$ python3 -q
>>> import numpy as np
>>> np.set_printoptions(precision=2, suppress=True, linewidth=200)
>>> def rnd(a):
...     return np.round(a, 2) + 0
... 
>>> W0 = np.load("x.npy")
>>> print(W0)
[[-1 -3 -1  4 -2  2]
 [-2 -5 -4 -1  1 -1]
 [-3  4  3 -3 -1  1]
 [-3  3 -3  0 -2  2]
 [ 3  0  4  1  1 -1]
 [-1  1  5 -3 -1  1]
 [ 5 -4  1  2  2 -2]
 [ 0 -4 -3 -4  0  0]
 [ 4  3 -5  1 -5  5]
 [-2  3 -5 -5 -2  2]
 [-1  5 -5 -2  1 -1]
 [-3  5 -2  5 -1  1]
 [-1 -5  2 -1 -1  1]
 [ 5  3 -1  4  5 -5]
 [-2 -4 -2 -5  4 -4]]
>>> lab = W0[:, 0] > np.median(W0[:, 0])
>>> f = W0[lab].mean(axis=0) - W0[~lab].mean(axis=0)
>>> rnd((((W0 - W0.mean(axis=0)) @ f > 0) == lab).mean())
np.float64(0.87)
>>> ((W0 - W0.mean(axis=0)) @ f > 0).astype(int)
array([1, 0, 0, 0, 1, 0, 1, 0, 1, 0, 0, 0, 0, 1, 0])
>>> rng = np.random.default_rng(9563)
>>> out = W0 + rng.integers(-2, 3, (15, 5)) @ rng.integers(-2, 3, (5, 6))
>>> out
array([[  7,   6, -11,   5,   2,   3],
       [ -4,  -5,   6,   3,  -7,  -9],
       [ -7,   0,  13,  -6,  -8,  -1],
       [  7,  13, -13,  -4,   1,   6],
       [  8,   6,   2,   1,   0,  -3],
       [ -5,  -2,   7,   1,  -3,   2],
       [ -1,  -8,   9,   6,  -1, -12],
       [ -5,  -7,   1,  -3,  -2,  -5],
       [ -3,  -5,  -3,  -3,  -1,   3],
       [ -2,   3,  -3, -12,  -4,   2],
       [ -2,   2,  -9,  -4,   5,   6],
       [ -4,   3,   0,   3,  -2,   3],
       [-10, -15,  10,   1,  -2,  -1],
       [  7,   9,  -1,  11,   2, -13],
       [  4,   1, -10,  -1,   8,   1]])
>>> np.linalg.matrix_rank(out - W0, tol=1e-8)
np.int64(5)
>>> out - W0
array([[  8,   9, -10,   1,   4,   1],
       [ -2,   0,  10,   4,  -8,  -8],
       [ -4,  -4,  10,  -3,  -7,  -2],
       [ 10,  10, -10,  -4,   3,   4],
       [  5,   6,  -2,   0,  -1,  -2],
       [ -4,  -3,   2,   4,  -2,   1],
       [ -6,  -4,   8,   4,  -3, -10],
       [ -5,  -3,   4,   1,  -2,  -5],
       [ -7,  -8,   2,  -4,   4,  -2],
       [  0,   0,   2,  -7,  -2,   0],
       [ -1,  -3,  -4,  -2,   4,   7],
       [ -1,  -2,   2,  -2,  -1,   2],
       [ -9, -10,   8,   2,  -1,  -2],
       [  2,   6,   0,   7,  -3,  -8],
       [  6,   5,  -8,   4,   4,   5]])
>>> data = np.loadtxt("sample4.csv", delimiter=",")
>>> data
array([[2., 5., 0., 0., 0.],
       [5., 1., 5., 0., 0.],
       [0., 5., 0., 5., 0.],
       [0., 0., 5., 2., 5.],
       [0., 0., 0., 5., 1.]])
>>> out = data + rng.integers(-2, 3, (5, 4)) @ rng.integers(-2, 3, (4, 5))
>>> out
array([[ -1.,  12.,   2.,  -1.,  -2.],
       [  0.,   8.,  11.,  -6.,  -1.],
       [  3.,   4., -10.,   6.,  -6.],
       [ -5.,   1.,   3.,   2.,   2.],
       [  3.,  -9.,  -2.,   7.,   4.]])
>>> np.linalg.matrix_rank(out - data, tol=1e-8)
np.int64(4)
>>> np.abs(out - data).sum(axis=1)
array([15., 25., 21., 11., 19.])
>>> out = data / np.sqrt((data ** 2).mean(axis=1, keepdims=True))
>>> np.linalg.matrix_rank(out) == np.linalg.matrix_rank(data)
np.True_
>>> rnd(out[2])
array([0.  , 1.58, 0.  , 1.58, 0.  ])
>>> M = np.load("test13.npy")
>>> print(rnd(M))
[[0.2  0.2  0.07 0.13 0.2  0.2 ]
 [0.22 0.44 0.11 0.11 0.11 0.  ]
 [0.25 0.12 0.38 0.   0.12 0.12]
 [0.   0.25 0.08 0.33 0.08 0.25]
 [0.17 0.25 0.   0.08 0.25 0.25]
 [0.09 0.18 0.   0.09 0.27 0.36]]
>>> print([round(float(x), 2) for x in np.linalg.svd(M, compute_uv=False)[:3]])
[1.04, 0.42, 0.33]
>>> rnd(np.linalg.norm(M, 2) / np.linalg.norm(M))
np.float64(0.86)
>>> out = M / np.linalg.norm(M, axis=1, keepdims=True)
>>> C2 = out @ out.T
>>> rnd(C2)
array([[1.  , 0.78, 0.7 , 0.78, 0.97, 0.9 ],
       [0.78, 1.  , 0.63, 0.63, 0.74, 0.52],
       [0.7 , 0.63, 1.  , 0.42, 0.57, 0.49],
       [0.78, 0.63, 0.42, 1.  , 0.74, 0.75],
       [0.97, 0.74, 0.57, 0.74, 1.  , 0.95],
       [0.9 , 0.52, 0.49, 0.75, 0.95, 1.  ]])
>>> (C2 - 2 * np.eye(6)).round(6).argmax(axis=1)
array([4, 0, 0, 0, 0, 4])
>>> print(np.argwhere(np.triu(np.abs(C2) > 0.95, 1)))
[[0 4]
 [4 5]]
>>> (np.abs(C2) > 0.9).astype(int)
array([[1, 0, 0, 0, 1, 0],
       [0, 1, 0, 0, 0, 0],
       [0, 0, 1, 0, 0, 0],
       [0, 0, 0, 1, 0, 0],
       [1, 0, 0, 0, 1, 1],
       [0, 0, 0, 0, 1, 1]])
>>> arr = np.loadtxt("case1.csv", delimiter=",")
>>> arr
array([[ 1.,  2.,  0.,  0.,  0.,  0.,  0.,  0.,  0.,  0.,  0.,  0.,  0.,  0.,  0.],
       [ 2., -1.,  2.,  0.,  0.,  0.,  0.,  0.,  0.,  0.,  0.,  0.,  0.,  0.,  0.],
       [ 0.,  2.,  2.,  2.,  0.,  0.,  0.,  0.,  0.,  0.,  0.,  0.,  0.,  0.,  0.],
       [ 0.,  0.,  2.,  0.,  2.,  0.,  0.,  0.,  0.,  0.,  0.,  0.,  0.,  0.,  0.],
       [ 0.,  0.,  0.,  2.,  0.,  2.,  0.,  0.,  0.,  0.,  0.,  0.,  0.,  0.,  0.],
       [ 0.,  0.,  0.,  0.,  2., -3.,  2.,  0.,  0.,  0.,  0.,  0.,  0.,  0.,  0.],
       [ 0.,  0.,  0.,  0.,  0.,  2., -2.,  2.,  0.,  0.,  0.,  0.,  0.,  0.,  0.],
       [ 0.,  0.,  0.,  0.,  0.,  0.,  2., -1.,  2.,  0.,  0.,  0.,  0.,  0.,  0.],
       [ 0.,  0.,  0.,  0.,  0.,  0.,  0.,  2., -1.,  2.,  0.,  0.,  0.,  0.,  0.],
       [ 0.,  0.,  0.,  0.,  0.,  0.,  0.,  0.,  2.,  1.,  2.,  0.,  0.,  0.,  0.],
       [ 0.,  0.,  0.,  0.,  0.,  0.,  0.,  0.,  0.,  2.,  2.,  2.,  0.,  0.,  0.],
       [ 0.,  0.,  0.,  0.,  0.,  0.,  0.,  0.,  0.,  0.,  2.,  2.,  2.,  0.,  0.],
       [ 0.,  0.,  0.,  0.,  0.,  0.,  0.,  0.,  0.,  0.,  0.,  2.,  2.,  2.,  0.],
       [ 0.,  0.,  0.,  0.,  0.,  0.,  0.,  0.,  0.,  0.,  0.,  0.,  2.,  2.,  2.],
       [ 0.,  0.,  0.,  0.,  0.,  0.,  0.,  0.,  0.,  0.,  0.,  0.,  0.,  2., -1.]])
>>> t = np.radians(36)
>>> r_ = np.eye(15)
>>> r_[4, 4] = r_[5, 5] = np.cos(t)
>>> r_[4, 5], r_[5, 4] = -np.sin(t), np.sin(t)
>>> out = arr @ r_.T
>>> rnd(np.abs(out - arr).max(axis=0))
array([0.  , 0.  , 0.  , 0.  , 1.38, 1.75, 0.  , 0.  , 0.  , 0.  , 0.  , 0.  , 0.  , 0.  , 0.  ])
>>> np.allclose(arr @ arr.T, out @ out.T)
True
>>> np.allclose(arr, arr.T)
True
>>> rnd(np.abs(np.linalg.eigvals(arr)).max())
np.float64(5.53)
>>> np.trace(arr)
np.float64(3.0)
>>> rnd(np.linalg.det(arr))
np.float64(-167168.0)
>>> W = np.array([[1, 2, 0, 0],
...     [2, 1, 0, 2],
...     [1, 2, 1, 2],
...     [2, 3, 0, 3],
...     [0, 1, 2, 1],
...     [2, 0, 2, 3],
...     [2, 0, 2, 1],
...     [0, 0, 0, 3],
...     [1, 1, 1, 3],
...     [3, 1, 2, 3],
...     [3, 1, 2, 3],
...     [2, 1, 3, 0],
...     [2, 0, 1, 0],
...     [0, 0, 3, 3],
...     [3, 0, 1, 2]])
>>> beta = np.array([-2, -2, 3, -2])
>>> H = np.maximum(arr @ W + beta, 0)
>>> print((H > 0).astype(int))
[[1 1 1 1]
 [0 1 1 0]
 [1 1 1 1]
 [0 1 1 1]
 [1 1 1 1]
 [0 0 1 0]
 [0 0 1 1]
 [1 0 1 1]
 [1 0 1 1]
 [1 1 1 1]
 [1 1 1 1]
 [1 1 1 1]
 [1 0 1 1]
 [1 0 1 1]
 [0 0 1 1]]
>>> H
array([[ 3.,  2.,  3.,  2.],
       [ 0.,  5.,  5.,  0.],
       [ 8., 10.,  5., 12.],
       [ 0.,  4.,  9.,  4.],
       [ 6.,  4.,  7., 10.],
       [ 0.,  0.,  5.,  0.],
       [ 0.,  0.,  3.,  8.],
       [ 4.,  0.,  9.,  3.],
       [ 3.,  0.,  6.,  7.],
       [ 9.,  3., 11., 13.],
       [14.,  4., 17., 10.],
       [12.,  2., 15.,  4.],
       [ 6.,  0., 17.,  4.],
       [ 8.,  0., 13.,  8.],
       [ 0.,  0.,  8.,  2.]])
>>> cent = np.array([[1, 2], [1, 0], [2, 0], [3, 1]])
>>> (H @ cent).round(6).argmax(axis=1)
array([0, 0, 0, 0, 0, 0, 0, 0, 0, 0, 0, 0, 0, 0, 0])
>>> rnd(np.linalg.eigvalsh(arr).min())
np.float64(-5.53)
>>> [round(float(np.linalg.det(arr[:i, :i])), 2) + 0 for i in range(1, 16)]
[1.0, -5.0, -14.0, 20.0, 56.0, -248.0, 272.0, 720.0, -1808.0, -4688.0, -2144.0, 14464.0, 37504.0, 17152.0, -167168.0]
>>> vec = np.array([3, 1, 1, -1, -3, 3, 1, -3, 2, 2, -3, 0, 1, -3, -2])
>>> y = arr @ vec
>>> beta, lr = np.zeros(15), 1 / np.linalg.norm(arr, 2) ** 2
>>> for i in range(40):
...     beta -= lr * arr.T @ (arr @ beta - y)
...     if i % 10 == 0: print(i, round(np.linalg.norm(arr @ beta - y), 2))
... 
0 13.15
10 3.34
20 1.88
30 1.37
>>> print(rnd(np.linalg.cond(arr)))
15.94
>>> J = np.loadtxt("run17.csv", delimiter=",")
>>> J
array([[ 1.,  0.,  0.,  0.,  0.,  0.,  0.,  0.,  0.,  0.,  0.,  0.,  0.,  0.],
       [ 0.,  1.,  0.,  0.,  0.,  0.,  0.,  0.,  0.,  0.,  0.,  0.,  0.,  0.],
       [ 5., -2.,  1.,  0.,  0.,  0.,  0.,  0.,  0.,  0.,  0.,  0.,  0.,  0.],
       [ 5., -1.,  2.,  1.,  0.,  0.,  0.,  0.,  0.,  0.,  0.,  0.,  0.,  0.],
       [ 4.,  2.,  0., -4.,  1.,  0.,  0.,  0.,  0.,  0.,  0.,  0.,  0.,  0.],
       [ 4.,  2., -5.,  0., -2.,  1.,  0.,  0.,  0.,  0.,  0.,  0.,  0.,  0.],
       [ 5.,  2.,  0., -5.,  2., -4.,  1.,  0.,  0.,  0.,  0.,  0.,  0.,  0.],
       [-1.,  1.,  4., -1., -3.,  5., -2.,  1.,  0.,  0.,  0.,  0.,  0.,  0.],
       [-2.,  1.,  2., -5., -2., -1., -2.,  1.,  1.,  0.,  0.,  0.,  0.,  0.],
       [-2.,  3.,  5.,  4.,  5.,  1., -4.,  5.,  0.,  1.,  0.,  0.,  0.,  0.],
       [-3., -5.,  0., -1., -3., -2., -2., -4.,  1., -1.,  1.,  0.,  0.,  0.],
       [ 5.,  3.,  5.,  3., -2., -5.,  1., -2., -5., -4.,  1.,  1.,  0.,  0.],
       [ 4., -5.,  2., -5.,  2., -4.,  3.,  2., -3.,  1.,  0., -1.,  1.,  0.],
       [-2., -4.,  1.,  1.,  5.,  0., -5.,  4., -2., -4., -4., -4.,  5.,  1.]])
>>> rnd(np.sort(np.linalg.eigvals(J)))
array([1., 1., 1., 1., 1., 1., 1., 1., 1., 1., 1., 1., 1., 1.])
>>> np.prod(np.diag(J)), rnd(np.linalg.det(J))
(np.float64(1.0), np.float64(1.0))
>>> np.linalg.matrix_rank(J - J[0, 0] * np.eye(14))
np.int64(12)
>>> rnd(np.linalg.norm(J, 2) / np.linalg.norm(J))
np.float64(0.53)
>>> np.linalg.matrix_rank(J, rtol=0.1)
np.int64(9)
>>> np.argsort(-np.linalg.norm(J, axis=0).round(6), kind="stable")[:3]
array([0, 3, 2])
>>> print([round(float(x), 2) for x in np.linalg.svd(J, compute_uv=False)[:3]])
[16.27, 14.41, 12.31]
>>> f = np.array([3, 1])
>>> np.polyval(f, J[11])
array([ 16.,  10.,  16.,  10.,  -5., -14.,   4.,  -5., -14., -11.,   4.,   4.,   1.,   1.])
>>> vec = np.array([-2, -2, -2, 2, -2, 1, 3, 2, -3, 3, 0, 0, -3, 0])
>>> a = np.maximum(J @ vec, 0)
>>> print(np.maximum(J @ vec, 0) - np.maximum(-J @ vec, 0))
[ -2.  -2.  -8. -10. -22.   3. -29.  -3. -16. -12.  -2. -19.   2. -26.]
>>> print(np.flatnonzero(a > 1e-9))
[ 5 12]
>>> np.maximum(J @ (3 * vec), 0)
array([0., 0., 0., 0., 0., 9., 0., 0., 0., 0., 0., 0., 6., 0.])
>>> print(J.T @ a)
[ 20.  -4. -11. -10.  -2.  -5.   6.   4.  -6.   2.   0.  -2.   2.   0.]
>>> X = np.load("a.npy")
>>> X
array([[0, 0, 0, 0, 1, 0, 0, 0, 0, 0, 0, 0, 0, 0, 0, 0],
       [0, 1, 0, 0, 0, 0, 0, 0, 0, 0, 0, 0, 0, 0, 0, 0],
       [1, 0, 0, 0, 0, 0, 0, 0, 0, 0, 0, 0, 0, 0, 0, 0],
       [0, 0, 0, 0, 0, 0, 1, 0, 0, 0, 0, 0, 0, 0, 0, 0],
       [0, 0, 1, 0, 0, 0, 0, 0, 0, 0, 0, 0, 0, 0, 0, 0],
       [0, 0, 0, 0, 0, 0, 0, 0, 1, 0, 0, 0, 0, 0, 0, 0],
       [0, 0, 0, 0, 0, 0, 0, 1, 0, 0, 0, 0, 0, 0, 0, 0],
       [0, 0, 0, 0, 0, 1, 0, 0, 0, 0, 0, 0, 0, 0, 0, 0],
       [0, 0, 0, 0, 0, 0, 0, 0, 0, 0, 0, 1, 0, 0, 0, 0],
       [0, 0, 0, 0, 0, 0, 0, 0, 0, 1, 0, 0, 0, 0, 0, 0],
       [0, 0, 0, 0, 0, 0, 0, 0, 0, 0, 0, 0, 1, 0, 0, 0],
       [0, 0, 0, 0, 0, 0, 0, 0, 0, 0, 0, 0, 0, 1, 0, 0],
       [0, 0, 0, 0, 0, 0, 0, 0, 0, 0, 0, 0, 0, 0, 1, 0],
       [0, 0, 0, 0, 0, 0, 0, 0, 0, 0, 1, 0, 0, 0, 0, 0],
       [0, 0, 0, 1, 0, 0, 0, 0, 0, 0, 0, 0, 0, 0, 0, 0],
       [0, 0, 0, 0, 0, 0, 0, 0, 0, 0, 0, 0, 0, 0, 0, 1]])
>>> out = X / np.sqrt((X ** 2).mean(axis=1, keepdims=True))
>>> rnd(np.linalg.norm(out, axis=1))
array([4., 4., 4., 4., 4., 4., 4., 4., 4., 4., 4., 4., 4., 4., 4., 4.])
>>> out[3]
array([0., 0., 0., 0., 0., 0., 4., 0., 0., 0., 0., 0., 0., 0., 0., 0.])
>>> np.all(np.linalg.eigvalsh(data) > 0)
np.False_
>>> rnd(np.linalg.eigvalsh(data).min())
np.float64(-7.72)
>>> print([round(float(np.linalg.det(data[:i, :i])), 2) + 0 for i in range(1, 6)])
[2.0, -23.0, -50.0, 475.0, 1725.0]
>>> rnd(np.linalg.svd(X, compute_uv=False))
array([1., 1., 1., 1., 1., 1., 1., 1., 1., 1., 1., 1., 1., 1., 1., 1.])
>>> rnd(np.linalg.norm(X, axis=0))
array([1., 1., 1., 1., 1., 1., 1., 1., 1., 1., 1., 1., 1., 1., 1., 1.])
>>> out = np.array([[0, 1, -1, 2, -2, -1, 0, 0],
...     [0, 0, -1, -2, -2, 1, 2, 2],
...     [2, -1, -1, 2, 2, 1, -2, 1],
...     [2, 2, -1, 2, 2, -1, 0, 0],
...     [2, 1, 0, 1, 0, 1, 0, 2],
...     [0, -1, -1, 1, 0, 1, -2, 2],
...     [1, -2, 2, 1, 2, 0, -1, -2],
...     [0, -2, -2, -2, -1, -1, 1, 0]])
>>> A = out - out.T
>>> A
array([[ 0,  1, -3,  0, -4, -1, -1,  0],
       [-1,  0,  0, -4, -3,  2,  4,  4],
       [ 3,  0,  0,  3,  2,  2, -4,  3],
       [ 0,  4, -3,  0,  1, -2, -1,  2],
       [ 4,  3, -2, -1,  0,  1, -2,  3],
       [ 1, -2, -2,  2, -1,  0, -2,  3],
       [ 1, -4,  4,  1,  2,  2,  0, -3],
       [ 0, -4, -3, -2, -3, -3,  3,  0]])
>>> np.linalg.norm(A, axis=1).argmax()
np.int64(1)
>>> rnd(np.linalg.norm(A, 2))
np.float64(10.95)
>>> A[7] @ A[3]
np.int64(-7)
>>> rnd(np.linalg.norm(A[7] - A[3]))
np.float64(10.25)
>>> print(rnd(np.linalg.norm(A) ** 2 / np.linalg.norm(A, 2) ** 2))
2.95
>>> print(rnd(np.linalg.norm(A, 1)), rnd(np.linalg.norm(A, np.inf)))
18.0 18.0
>>> vec = np.array([2, 5, 2, 7, 2, 3, 0, 0])
>>> vec @ A @ vec
np.int64(0)
>>> rnd(np.linalg.det(A))
np.float64(784.0)
>>> Q = np.linalg.solve(np.eye(8) - A, np.eye(8) + A)
>>> rnd(Q @ Q.T)
array([[1., 0., 0., 0., 0., 0., 0., 0.],
       [0., 1., 0., 0., 0., 0., 0., 0.],
       [0., 0., 1., 0., 0., 0., 0., 0.],
       [0., 0., 0., 1., 0., 0., 0., 0.],
       [0., 0., 0., 0., 1., 0., 0., 0.],
       [0., 0., 0., 0., 0., 1., 0., 0.],
       [0., 0., 0., 0., 0., 0., 1., 0.],
       [0., 0., 0., 0., 0., 0., 0., 1.]])
>>> rnd(np.linalg.det(Q))
np.float64(1.0)
>>> A.reshape(-1, 2)
array([[ 0,  1],
       [-3,  0],
       [-4, -1],
       [-1,  0],
       [-1,  0],
       [ 0, -4],
       [-3,  2],
       [ 4,  4],
       [ 3,  0],
       [ 0,  3],
       [ 2,  2],
       [-4,  3],
       [ 0,  4],
       [-3,  0],
       [ 1, -2],
       [-1,  2],
       [ 4,  3],
       [-2, -1],
       [ 0,  1],
       [-2,  3],
       [ 1, -2],
       [-2,  2],
       [-1,  0],
       [-2,  3],
       [ 1, -4],
       [ 4,  1],
       [ 2,  2],
       [ 0, -3],
       [ 0, -4],
       [-3, -2],
       [-3, -3],
       [ 3,  0]])
>>> blk = A.reshape(8, 2, -1)
>>> blk.transpose(1, 0, 2)
array([[[ 0,  1, -3,  0],
        [-1,  0,  0, -4],
        [ 3,  0,  0,  3],
        [ 0,  4, -3,  0],
        [ 4,  3, -2, -1],
        [ 1, -2, -2,  2],
        [ 1, -4,  4,  1],
        [ 0, -4, -3, -2]],

       [[-4, -1, -1,  0],
        [-3,  2,  4,  4],
        [ 2,  2, -4,  3],
        [ 1, -2, -1,  2],
        [ 0,  1, -2,  3],
        [-1,  0, -2,  3],
        [ 2,  2,  0, -3],
        [-3, -3,  3,  0]]])
>>> np.einsum("ihd,ihd->ih", blk, blk)
array([[10, 18],
       [17, 45],
       [18, 33],
       [25, 10],
       [30, 14],
       [13, 14],
       [34, 17],
       [29, 27]])
